% ipython --no-banner

In [1]: import numpy as np

In [2]: import numpy.linalg as la

In [3]: np.set_printoptions(suppress=True, linewidth=100)

In [4]: r0 = np.array([5, 3, 4, 0, 2, 3, 4, 0, 2]) + 0.5

In [5]: arr = np.eye(9) - 2 * np.outer(r0, r0) / (r0 @ r0)

In [6]: arr.round(1) + 0
Out[6]: 
array([[ 0.4, -0.4, -0.5, -0.1, -0.3, -0.4, -0.5, -0.1, -0.3],
       [-0.4,  0.8, -0.3,  0. , -0.2, -0.2, -0.3,  0. , -0.2],
       [-0.5, -0.3,  0.6,  0. , -0.2, -0.3, -0.4,  0. , -0.2],
       [-0.1,  0. ,  0. ,  1. ,  0. ,  0. ,  0. ,  0. ,  0. ],
       [-0.3, -0.2, -0.2,  0. ,  0.9, -0.2, -0.2,  0. , -0.1],
       [-0.4, -0.2, -0.3,  0. , -0.2,  0.8, -0.3,  0. , -0.2],
       [-0.5, -0.3, -0.4,  0. , -0.2, -0.3,  0.6,  0. , -0.2],
       [-0.1,  0. ,  0. ,  0. ,  0. ,  0. ,  0. ,  1. ,  0. ],
       [-0.3, -0.2, -0.2,  0. , -0.1, -0.2, -0.2,  0. ,  0.9]])

In [7]: np.round(arr @ arr, 1) + 0
Out[7]: 
array([[1., 0., 0., 0., 0., 0., 0., 0., 0.],
       [0., 1., 0., 0., 0., 0., 0., 0., 0.],
       [0., 0., 1., 0., 0., 0., 0., 0., 0.],
       [0., 0., 0., 1., 0., 0., 0., 0., 0.],
       [0., 0., 0., 0., 1., 0., 0., 0., 0.],
       [0., 0., 0., 0., 0., 1., 0., 0., 0.],
       [0., 0., 0., 0., 0., 0., 1., 0., 0.],
       [0., 0., 0., 0., 0., 0., 0., 1., 0.],
       [0., 0., 0., 0., 0., 0., 0., 0., 1.]])

In [8]: np.trace(arr)
Out[8]: np.float64(7.0)

In [9]: np.round(la.matrix_power(arr, 4), 1) + 0
Out[9]: 
array([[1., 0., 0., 0., 0., 0., 0., 0., 0.],
       [0., 1., 0., 0., 0., 0., 0., 0., 0.],
       [0., 0., 1., 0., 0., 0., 0., 0., 0.],
       [0., 0., 0., 1., 0., 0., 0., 0., 0.],
       [0., 0., 0., 0., 1., 0., 0., 0., 0.],
       [0., 0., 0., 0., 0., 1., 0., 0., 0.],
       [0., 0., 0., 0., 0., 0., 1., 0., 0.],
       [0., 0., 0., 0., 0., 0., 0., 1., 0.],
       [0., 0., 0., 0., 0., 0., 0., 0., 1.]])

In [10]: round(float(la.det(arr)), 1)
Out[10]: -1.0

In [11]: round(float(np.abs(la.eigvals(arr)).max()), 1)
Out[11]: 1.0

In [12]: M2 = arr / la.norm(arr, axis=1, keepdims=True)

In [13]: gram = M2 @ M2.T

In [14]: (np.abs(gram) > 0.9).astype(int)
Out[14]: 
array([[1, 0, 0, 0, 0, 0, 0, 0, 0],
       [0, 1, 0, 0, 0, 0, 0, 0, 0],
       [0, 0, 1, 0, 0, 0, 0, 0, 0],
       [0, 0, 0, 1, 0, 0, 0, 0, 0],
       [0, 0, 0, 0, 1, 0, 0, 0, 0],
       [0, 0, 0, 0, 0, 1, 0, 0, 0],
       [0, 0, 0, 0, 0, 0, 1, 0, 0],
       [0, 0, 0, 0, 0, 0, 0, 1, 0],
       [0, 0, 0, 0, 0, 0, 0, 0, 1]])

In [15]: gram.round(1) + 0
Out[15]: 
array([[1., 0., 0., 0., 0., 0., 0., 0., 0.],
       [0., 1., 0., 0., 0., 0., 0., 0., 0.],
       [0., 0., 1., 0., 0., 0., 0., 0., 0.],
       [0., 0., 0., 1., 0., 0., 0., 0., 0.],
       [0., 0., 0., 0., 1., 0., 0., 0., 0.],
       [0., 0., 0., 0., 0., 1., 0., 0., 0.],
       [0., 0., 0., 0., 0., 0., 1., 0., 0.],
       [0., 0., 0., 0., 0., 0., 0., 1., 0.],
       [0., 0., 0., 0., 0., 0., 0., 0., 1.]])

In [16]: (gram - 2 * np.eye(9)).round(6).argmax(axis=1)
Out[16]: array([1, 0, 0, 0, 0, 0, 0, 0, 0])

In [17]: np.degrees(np.arccos(np.clip(gram[0, 5], -1, 1)))
Out[17]: np.float64(90.0)

In [18]: K = np.load("a.npy")

In [19]: K
Out[19]: 
array([[ 0,  0,  0],
       [10, 10, -4],
       [10, 10, -4],
       [ 5,  5, -2],
       [ 5,  5, -2],
       [10, 10, -4],
       [-5, -5,  2],
       [10, 10, -4]])

In [20]: # null space of dimension 2

In [21]: U, s, vt = la.svd(K)

In [22]: np.argmax(s[:-1] / (s[1:] + 1e-6)) + 1
Out[22]: np.int64(1)

In [23]: s.round(1) + 0
Out[23]: array([32.,  0.,  0.])

In [24]: M2 = U[:, :1] @ np.diag(s[:1]) @ vt[:1]

In [25]: np.round(la.norm(K - M2) / la.norm(K), 1)
Out[25]: np.float64(0.0)

In [26]: print(la.matrix_rank(K, rtol=0.05))
1

In [27]: round(float(np.abs(K - M2).max()), 1)
Out[27]: 0.0

In [28]: np.unique(K.round(6), axis=0).shape
Out[28]: (4, 3)

In [29]: np.abs(np.diag(la.qr(K)[1])) > 1e-9
Out[29]: array([ True, False, False])

In [30]: feats = np.diag(5 * np.array([1, -2, 2, 3, -2, -1, 3, -3, 2, 0])) + np.array([[4, 7, 6, 5, 5, 9, 3, 8, 7, 1],
    ...:     [7, 7, 2, 2, 0, 7, 0, 2, 5, 3],
    ...:     [2, 7, 2, 4, 1, 2, 8, 2, 7, 2],
    ...:     [9, 8, 0, 5, 6, 9, 3, 8, 8, 5],
    ...:     [4, 5, 7, 5, 3, 9, 8, 3, 1, 8],
    ...:     [9, 5, 6, 4, 9, 8, 3, 5, 9, 0],
    ...:     [3, 9, 8, 4, 0, 6, 9, 5, 5, 6],
    ...:     [5, 9, 7, 7, 9, 6, 3, 8, 4, 3],
    ...:     [1, 5, 5, 1, 5, 5, 0, 5, 5, 6],
    ...:     [7, 0, 9, 5, 3, 0, 5, 9, 3, 8]])

In [31]: feats
Out[31]: 
array([[ 9,  7,  6,  5,  5,  9,  3,  8,  7,  1],
       [ 7, -3,  2,  2,  0,  7,  0,  2,  5,  3],
       [ 2,  7, 12,  4,  1,  2,  8,  2,  7,  2],
       [ 9,  8,  0, 20,  6,  9,  3,  8,  8,  5],
       [ 4,  5,  7,  5, -7,  9,  8,  3,  1,  8],
       [ 9,  5,  6,  4,  9,  3,  3,  5,  9,  0],
       [ 3,  9,  8,  4,  0,  6, 24,  5,  5,  6],
       [ 5,  9,  7,  7,  9,  6,  3, -7,  4,  3],
       [ 1,  5,  5,  1,  5,  5,  0,  5, 15,  6],
       [ 7,  0,  9,  5,  3,  0,  5,  9,  3,  8]])

In [32]: M2 = feats / np.sqrt((feats ** 2).mean(axis=1, keepdims=True))

In [33]: la.matrix_rank(M2) == la.matrix_rank(feats)
Out[33]: np.True_

In [34]: np.round(la.norm(M2, axis=1), 1)
Out[34]: array([3.2, 3.2, 3.2, 3.2, 3.2, 3.2, 3.2, 3.2, 3.2, 3.2])

In [35]: M2 = feats / la.norm(feats, axis=1, keepdims=True)

In [36]: gram = M2 @ M2.T

In [37]: (gram - 2 * np.eye(10)).round(6).argmax(axis=1)
Out[37]: array([5, 0, 6, 0, 6, 0, 2, 5, 5, 0])

In [38]: gram.round(1)
Out[38]: 
array([[1. , 0.7, 0.7, 0.8, 0.6, 0.9, 0.6, 0.7, 0.7, 0.7],
       [0.7, 1. , 0.4, 0.6, 0.6, 0.6, 0.3, 0.4, 0.6, 0.6],
       [0.7, 0.4, 1. , 0.5, 0.7, 0.7, 0.8, 0.7, 0.7, 0.7],
       [0.8, 0.6, 0.5, 1. , 0.6, 0.7, 0.5, 0.6, 0.6, 0.6],
       [0.6, 0.6, 0.7, 0.6, 1. , 0.4, 0.8, 0.4, 0.4, 0.6],
       [0.9, 0.6, 0.7, 0.7, 0.4, 1. , 0.5, 0.7, 0.8, 0.7],
       [0.6, 0.3, 0.8, 0.5, 0.8, 0.5, 1. , 0.5, 0.4, 0.6],
       [0.7, 0.4, 0.7, 0.6, 0.4, 0.7, 0.5, 1. , 0.5, 0.4],
       [0.7, 0.6, 0.7, 0.6, 0.4, 0.8, 0.4, 0.5, 1. , 0.6],
       [0.7, 0.6, 0.7, 0.6, 0.6, 0.7, 0.6, 0.4, 0.6, 1. ]])

In [39]: round(np.degrees(np.arccos(np.clip(gram[6, 0], -1, 1))), 1)
Out[39]: np.float64(52.8)

In [40]: gram[6].round(1)
Out[40]: array([0.6, 0.3, 0.8, 0.5, 0.8, 0.5, 1. , 0.5, 0.4, 0.6])

In [41]: r0 = np.array([-1, 0, 4])

In [42]: np.array([np.convolve(row, r0, "same") for row in K])
Out[42]: 
array([[  0,   0,   0],
       [-10,  44,  40],
       [-10,  44,  40],
       [ -5,  22,  20],
       [ -5,  22,  20],
       [-10,  44,  40],
       [  5, -22, -20],
       [-10,  44,  40]])

In [43]: rng = np.random.default_rng(50205)

In [44]: M2 = feats + rng.integers(-2, 3, (10, 9)) @ rng.integers(-2, 3, (9, 10))

In [45]: M2
Out[45]: 
array([[  8,   0,  -1,   4,   7,  13,  -5,  15,  15,  -1],
       [  6, -10,   2, -11,  -4,   4,   2,  16,  13,   4],
       [  6,   3,  13,  -2,  -6,   2,  14,  11,  15,   3],
       [ 15,   4,   6,  20,   2,   7,  15,  11,  13,   7],
       [ -3,   7,   3,   3,  -9,  14,   4,   1,  -6,   8],
       [  1,   3,   1,   5,   2,  18,  -5,   4,  16,  -2],
       [  4,   7,   6,   9,  -3,  -3,  20,  -1,  -1,  -7],
       [ 14,  16,   4,   6,  24,   2,   6,  -2,   4,  13],
       [  4,   9,   3,   8,   3,   1,   3,   0,   7,   6],
       [ 11,   1,   5,   4,  19,  -8,   0,  13,   3,  10]])

In [46]: print(np.round(la.svd(M2 - feats, compute_uv=False), 1) + 0)
[34.  33.3 25.8 19.4 12.4  7.9  4.   2.2  1.1  0. ]

In [47]: la.matrix_rank(M2 - feats, tol=1e-8)
Out[47]: np.int64(9)

In [48]: np.abs(M2 - feats).sum(axis=1)
Out[48]: array([47, 53, 46, 44, 35, 56, 51, 57, 38, 45])

In [49]: lab = rng.permutation(10)

In [50]: lab
Out[50]: array([8, 4, 0, 2, 3, 5, 9, 6, 7, 1])

In [51]: M2 = feats[lab][:, lab]

In [52]: np.round(np.sort(np.abs(la.eigvals(M2))), 1)
Out[52]: array([ 1.7,  7.6,  7.6,  9.1, 10.4, 11.4, 11.4, 12.8, 20.1, 52.3])

In [53]: np.allclose(M2, feats)
Out[53]: False

In [54]: print(np.trace(M2))
74

In [55]: O, _ = la.qr(np.array([[1.9, -1.3, 1.8, -1.2, 1.3, 1.1, 1.6, -1.9, 2.1, 0.1],
    ...:     [-0.1, -0.3, -0.6, 0.7, -1.4, -0.6, 1.1, -0.4, -0.5, 1.5],
    ...:     [2.9, 1.2, 1.3, -0.5, -1.0, 0.9, -0.2, -1.6, -0.5, -0.7],
    ...:     [-2.1, 0.6, -0.1, -1.8, 1.2, 1.0, 2.9, 0.3, 0.6, -0.6],
    ...:     [0.3, 0.0, 1.2, 0.5, 0.1, -0.1, 0.7, -0.8, -1.1, 0.9],
    ...:     [0.0, 0.1, 1.5, 2.4, 1.1, 0.6, 0.8, -1.0, 0.7, -0.1],
    ...:     [0.0, 0.3, -0.1, -0.8, -1.2, 1.5, -2.0, -1.0, 2.2, -1.4],
    ...:     [-1.7, -1.0, 0.3, 0.6, -1.2, -1.0, 0.4, -0.3, 1.4, -0.2],
    ...:     [1.7, 1.8, 0.3, 0.9, -0.1, 0.6, -1.6, -0.1, 0.6, 0.2],
    ...:     [-1.7, 0.8, -0.3, 0.2, -0.1, 2.3, 0.7, -0.1, -0.2, -0.9]]))

In [56]: w = np.array([0, -2, 3, 1, -1, -1, 1, 1, 3, 0])

In [57]: J = O @ np.diag(w) @ O.T

In [58]: print(J.round(1) + 0)
[[ 0.  -0.3  0.7  1.1  0.   0.4 -0.1  0.5  1.   0.4]
 [-0.3  0.8 -0.2  0.1 -0.4 -0.1 -0.4 -0.5  0.2 -0.2]
 [ 0.7 -0.2 -0.1  0.1  0.3  0.3 -0.4 -0.1 -0.5  0.1]
 [ 1.1  0.1  0.1  0.6  0.1  0.3  0.2  0.5 -0.3  0. ]
 [ 0.  -0.4  0.3  0.1  1.6  0.9  0.2 -0.7 -0.9  0.5]
 [ 0.4 -0.1  0.3  0.3  0.9  1.4  0.   0.7  0.1  0.1]
 [-0.1 -0.4 -0.4  0.2  0.2  0.   0.2 -0.3 -0.2 -0.8]
 [ 0.5 -0.5 -0.1  0.5 -0.7  0.7 -0.3  0.5  1.1  0.5]
 [ 1.   0.2 -0.5 -0.3 -0.9  0.1 -0.2  1.1  0.2 -0.5]
 [ 0.4 -0.2  0.1  0.   0.5  0.1 -0.8  0.5 -0.5 -0.3]]

In [59]: np.round(np.abs(J).max(), 1)
Out[59]: np.float64(1.6)

In [60]: np.round(J.sum(axis=1), 1)
Out[60]: array([ 3.7, -1.1,  0.3,  2.8,  1.6,  4.2, -1.4,  2.2,  0.4, -0.2])

In [61]: la.matrix_rank(J)
Out[61]: np.int64(8)

In [62]: print(J.shape)
(10, 10)

In [63]: np.count_nonzero(J)
Out[63]: np.int64(100)

In [64]: la.rank(J)
AttributeError: module 'numpy.linalg' has no attribute 'rank'
